In [1]: import numpy as np

In [2]: from numpy import linalg as LA

In [3]: np.set_printoptions(precision=1, suppress=True, linewidth=140)

In [4]: data = np.load("layer1.npy")

In [5]: data
Out[5]: 
array([[2, 0, 0],
       [2, 2, 0],
       [1, 2, 2]])

In [6]: O, Rm = LA.qr(data)

In [7]: np.abs(np.diag(Rm))
Out[7]: array([3. , 2. , 1.3])

In [8]: print(np.allclose(Rm.T @ Rm, data.T @ data))
True

In [9]: print(O)
[[-0.7  0.7  0.3]
 [-0.7 -0.3 -0.7]
 [-0.3 -0.7  0.7]]

In [10]: P = np.triu(np.array([[1, 3, 0], [2, 2, 0], [0, 1, 3]]), 1) + np.eye(3)

In [11]: A2 = P @ data @ LA.inv(P)

In [12]: P @ data - data @ P
Out[12]: 
array([[ 6.,  0.,  0.],
       [ 0., -6.,  0.],
       [ 0., -3.,  0.]])

In [13]: A2
Out[13]: 
array([[  8., -18.,   0.],
       [  2.,  -4.,   0.],
       [  1.,  -1.,   2.]])

In [14]: np.round(LA.det(A2), 1)
Out[14]: np.float64(8.0)

In [15]: print(LA.matrix_rank(A2))
3

In [16]: print(np.round(LA.det(2 * data), 1), np.round(LA.det(data), 1))
64.0 8.0

In [17]: np.einsum("ij,ji->", data, data)
Out[17]: np.int64(12)

In [18]: np.einsum("ii->", data)
Out[18]: np.int64(6)

In [19]: np.round(LA.det(data.T), 1)
Out[19]: np.float64(8.0)

In [20]: np.round(LA.det(data[::-1]), 1)
Out[20]: np.float64(-8.0)

In [21]: E = np.load("w.npy")

In [22]: E
Out[22]: 
array([[ 0.,  0.,  0.],
       [ 0.,  1.,  1.],
       [ 0., -2.,  0.]])

In [23]: left, sigma, Vh = LA.svd(E, full_matrices=False)

In [24]: sigma / sigma[0]
Out[24]: array([1. , 0.4, 0. ])

In [25]: print(np.abs(left[:, 0]).round(6).argmax())
2

In [26]: np.cumsum(sigma ** 2) / np.sum(sigma ** 2)
Out[26]: array([0.9, 1. , 1. ])

In [27]: ang = np.radians(180)

In [28]: Rm = np.eye(3)

In [29]: Rm[2, 2] = Rm[1, 1] = np.cos(ang)

In [30]: Rm[2, 1], Rm[1, 2] = -np.sin(ang), np.sin(ang)

In [31]: Rm.round(1) + 0
Out[31]: 
array([[ 1.,  0.,  0.],
       [ 0., -1.,  0.],
       [ 0.,  0., -1.]])

In [32]: A2 = E @ Rm.T

In [33]: LA.svd(E, compute_uv=False), LA.svd(A2, compute_uv=False)
Out[33]: (array([2.3, 0.9, 0. ]), array([2.3, 0.9, 0. ]))

In [34]: A2.round(1) + 0
Out[34]: 
array([[ 0.,  0.,  0.],
       [ 0., -1., -1.],
       [ 0.,  2.,  0.]])

In [35]: print(round(LA.det(Rm), 1), np.trace(Rm))
1.0 -1.0

In [36]: np.allclose(LA.norm(E, axis=1), LA.norm(A2, axis=1))
Out[36]: True
